In [1]: import numpy as np

In [2]: np.set_printoptions(precision=2, suppress=True, linewidth=200, sign=" ")

In [3]: X = np.loadtxt("test0.csv", delimiter=",")

In [4]: print(X)
[[ 4.  5.  0.  0.  0.]
 [ 5.  4.  5.  0.  0.]
 [ 0.  5.  1.  5.  0.]
 [ 0.  0.  5. -4.  5.]
 [ 0.  0.  0.  5. -3.]]

In [5]: # equal to its transpose

In [6]: proj = np.triu(np.array([[1, 1, 1, 1, 3],
   ...:     [-1, 1, 1, -1, 0],
   ...:     [0, 2, 1, -2, 3],
   ...:     [-3, -2, 2, 1, 3],
   ...:     [0, 1, 2, 0, 1]]), 1) + np.eye(5)

In [7]: A2 = proj @ X @ np.linalg.inv(proj)

In [8]: print(proj @ X - X @ proj)
[[  5.   5.   2.  17. -16.]
 [  0.   0. -13.  18. -35.]
 [  0.   0. -15.  30. -37.]
 [  0.   0.   0.  25. -12.]
 [  0.   0.   0.   0. -15.]]

In [9]: print(np.poly(A2))
[   1.   -2. -127.  169. 1926. -742.]

In [10]: print(np.round(np.linalg.det(A2), 2))
742.0

In [11]: print(A2)
[[  9.   5.  -3.   6. -40.]
 [  5.   4.  -8.  -8.  28.]
 [  0.   5. -14.   5.   8.]
 [  0.   0.   5.  21. -82.]
 [  0.   0.   0.   5. -18.]]

In [12]: print(np.trace(A2), np.trace(X))
2.0 2.0

In [13]: print(np.linalg.matrix_rank(A2))
5

In [14]: w, evecs = np.linalg.eigh(X)

In [15]: x = np.array([-4, -2, 5, 5, -5])

In [16]: print((np.sign(evecs[:, -1].round(6)) == np.sign(evecs[0, -1].round(6))).astype(int))
[ 1  1  1  1  1]

In [17]: print(np.abs(X).sum(axis=1).max(), round(np.abs(w).max(), 2))
14.0 10.83

In [18]: print(np.linalg.eigvalsh(X[1:, 1:]))
[-10.16  -2.83   2.29   8.69]

In [19]: rng = np.random.default_rng(814)

In [20]: idx = rng.permutation(5)

In [21]: print(idx)
[ 0  1  3  2  4]

In [22]: A2 = X[idx][:, idx]

In [23]: print(A2)
[[ 4.  5.  0.  0.  0.]
 [ 5.  4.  0.  5.  0.]
 [ 0.  0. -4.  5.  5.]
 [ 0.  5.  5.  1.  0.]
 [ 0.  0.  5.  0. -3.]]

In [24]: w, evecs = np.linalg.eig(X)

In [25]: print(np.sort(np.linalg.eigvals(X @ X)))
[   0.14   14.13   22.59  103.96  117.19]

In [26]: print(np.sort(np.linalg.eigvals(np.linalg.inv(X))))
[-0.27 -0.1   0.09  0.21  2.66]

In [27]: print(np.sort(np.linalg.eigvals(X.T)))
[-10.2   -3.76   0.38   4.75  10.83]

In [28]: idx = rng.permutation(5)

In [29]: A2 = X[:, idx] * rng.choice([-1, 1], 5)

In [30]: print(A2)
[[ 0. -5.  0. -4.  0.]
 [ 0. -4.  5. -5.  0.]
 [ 5. -5.  1. -0.  0.]
 [-4. -0.  5. -0.  5.]
 [ 5. -0.  0. -0. -3.]]

In [31]: left, _, vt = np.linalg.svd(X.T @ A2)

In [32]: print(np.round(left @ vt, 2) + 0)
[[ 0.  0.  0. -1.  0.]
 [ 0. -1.  0.  0.  0.]
 [ 0.  0.  1.  0.  0.]
 [ 1.  0.  0.  0.  0.]
 [ 0.  0.  0.  0.  1.]]

In [33]: print(idx)
[ 3  1  2  0  4]
